$ ipython --no-banner

In [1]: import numpy as np

In [2]: np.set_printoptions(precision=3, suppress=True, linewidth=140, floatmode="fixed")

In [3]: J = np.array([[3.0, 1.0, 1.0, 1.0],
   ...:     [1.0, 3.0, 1.0, 1.0],
   ...:     [1.0, 1.0, 3.0, 1.0],
   ...:     [1.0, 1.0, 1.0, 3.0]])

In [4]: x = np.array([2, -2, 1, 2])

In [5]: y = J @ x

In [6]: y
Out[6]: array([ 7.000, -1.000,  5.000,  7.000])

In [7]: np.round(np.linalg.solve(J, J[:, 2]), 3) + 0
Out[7]: array([0.000, 0.000, 1.000, 0.000])

In [8]: np.linalg.solve(J, y + J[:, 0])
Out[8]: array([ 3.000, -2.000,  1.000,  2.000])

In [9]: np.linalg.solve(J, y)
Out[9]: array([ 2.000, -2.000,  1.000,  2.000])

In [10]: np.linalg.solve(J, y[:-1])
ValueError: solve1: Input operand 1 has a mismatch in its core dimension 0, with gufunc signature (m,m),(m)->(m) (size 3 is different from 4)


In [11]: x = np.ones(4)

In [12]: for _ in range(6):
    ...:     x = J @ x
    ...:     x /= np.linalg.norm(x)
    ...:     print(round(x @ J @ x, 3))
    ...: 
6.0
6.0
6.0
6.0
6.0
6.0

In [13]: x
Out[13]: array([0.500, 0.500, 0.500, 0.500])

In [14]: round(float(np.linalg.eigvalsh(J)[-1]), 3)
Out[14]: 6.0

In [15]: J @ np.ones(4)
Out[15]: array([6.000, 6.000, 6.000, 6.000])

In [16]: (J @ J)[0]
Out[16]: array([12.000,  8.000,  8.000,  8.000])

In [17]: J @ (-1.0) ** np.arange(4)
Out[17]: array([ 2.000, -2.000,  2.000, -2.000])

In [18]: np.sort(np.abs(np.fft.fft(J[0]))), np.sort(np.linalg.svd(J, compute_uv=False))
Out[18]: (array([2.000, 2.000, 2.000, 6.000]), array([2.000, 2.000, 2.000, 6.000]))

In [19]: np.fft.fft(J[0])
Out[19]: array([6.000+0.000j, 2.000+0.000j, 2.000+0.000j, 2.000+0.000j])

In [20]: Q, r_ = np.linalg.qr(J)

In [21]: Q.shape, r_.shape
Out[21]: ((4, 4), (4, 4))

In [22]: Q
Out[22]: 
array([[-0.866,  0.387,  0.254, -0.189],
       [-0.289, -0.904,  0.254, -0.189],
       [-0.289, -0.129, -0.930, -0.189],
       [-0.289, -0.129, -0.085,  0.945]])

In [23]: np.allclose(r_.T @ r_, J.T @ J)
Out[23]: True

In [24]: np.abs(np.diag(r_))
Out[24]: array([3.464, 2.582, 2.366, 2.268])

In [25]: Q @ r_
Out[25]: 
array([[3.000, 1.000, 1.000, 1.000],
       [1.000, 3.000, 1.000, 1.000],
       [1.000, 1.000, 3.000, 1.000],
       [1.000, 1.000, 1.000, 3.000]])

In [26]: A = np.array([[-1, -4, 2, 2, 8, -4],
    ...:     [5, 5, -5, -10, -10, 10],
    ...:     [-3, 5, -1, 6, -10, 2],
    ...:     [-3, -12, 6, -1, -4, 2],
    ...:     [15, 15, -15, 5, 5, -5],
    ...:     [-9, 15, -3, -3, 5, -1]])

In [27]: A
Out[27]: 
array([[ -1,  -4,   2,   2,   8,  -4],
       [  5,   5,  -5, -10, -10,  10],
       [ -3,   5,  -1,   6, -10,   2],
       [ -3, -12,   6,  -1,  -4,   2],
       [ 15,  15, -15,   5,   5,  -5],
       [ -9,  15,  -3,  -3,   5,  -1]])

In [28]: np.abs(A).max()
Out[28]: np.int64(15)

In [29]: A.sum(axis=0)
Out[29]: array([  4,  24, -16,  -1,  -6,   4])

In [30]: np.zeros(6, 6)
TypeError: Cannot interpret '6' as a data type


In [31]: A - A[0]
Out[31]: 
array([[  0,   0,   0,   0,   0,   0],
       [  6,   9,  -7, -12, -18,  14],
       [ -2,   9,  -3,   4, -18,   6],
       [ -2,  -8,   4,  -3, -12,   6],
       [ 16,  19, -17,   3,  -3,  -1],
       [ -8,  19,  -5,  -5,  -3,   3]])

In [32]: A.shape
Out[32]: (6, 6)

In [33]: np.diff(A, axis=0)
Out[33]: 
array([[  6,   9,  -7, -12, -18,  14],
       [ -8,   0,   4,  16,   0,  -8],
       [  0, -17,   7,  -7,   6,   0],
       [ 18,  27, -21,   6,   9,  -7],
       [-24,   0,  12,  -8,   0,   4]])

In [34]: A2 = np.inv(A)
AttributeError: module 'numpy' has no attribute 'inv'


In [35]: A2 = np.linalg.inv(A)

In [36]: np.round(A @ A2, 3) + 0
Out[36]: 
array([[1.000, 0.000, 0.000, 0.000, 0.000, 0.000],
       [0.000, 1.000, 0.000, 0.000, 0.000, 0.000],
       [0.000, 0.000, 1.000, 0.000, 0.000, 0.000],
       [0.000, 0.000, 0.000, 1.000, 0.000, 0.000],
       [0.000, 0.000, 0.000, 0.000, 1.000, 0.000],
       [0.000, 0.000, 0.000, 0.000, 0.000, 1.000]])

In [37]: th = np.radians(15)

In [38]: r_ = np.eye(6)

In [39]: r_[5, 5] = r_[4, 4] = np.cos(th)

In [40]: r_[5, 4], r_[4, 5] = -np.sin(th), np.sin(th)

In [41]: r_
Out[41]: 
array([[ 1.000,  0.000,  0.000,  0.000,  0.000,  0.000],
       [ 0.000,  1.000,  0.000,  0.000,  0.000,  0.000],
       [ 0.000,  0.000,  1.000,  0.000,  0.000,  0.000],
       [ 0.000,  0.000,  0.000,  1.000,  0.000,  0.000],
       [ 0.000,  0.000,  0.000,  0.000,  0.966,  0.259],
       [ 0.000,  0.000,  0.000,  0.000, -0.259,  0.966]])

In [42]: A2 = A @ r_.T

In [43]: round(np.linalg.det(r_), 3), round(float(np.trace(r_)), 3)
Out[43]: (np.float64(1.0), 5.932)

In [44]: np.allclose(A @ A.T, A2 @ A2.T)
Out[44]: True

In [45]: A2
Out[45]: 
array([[ -1.000,  -4.000,   2.000,   2.000,   6.692,  -5.934],
       [  5.000,   5.000,  -5.000, -10.000,  -7.071,  12.247],
       [ -3.000,   5.000,  -1.000,   6.000,  -9.142,   4.520],
       [ -3.000, -12.000,   6.000,  -1.000,  -3.346,   2.967],
       [ 15.000,  15.000, -15.000,   5.000,   3.536,  -6.124],
       [ -9.000,  15.000,  -3.000,  -3.000,   4.571,  -2.260]])

In [46]: np.linalg.svd(A, compute_uv=False), np.linalg.svd(A2, compute_uv=False)
Out[46]: 
(array([31.879, 21.894, 17.822, 12.240,  1.145,  0.787]),
 array([31.879, 21.894, 17.822, 12.240,  1.145,  0.787]))
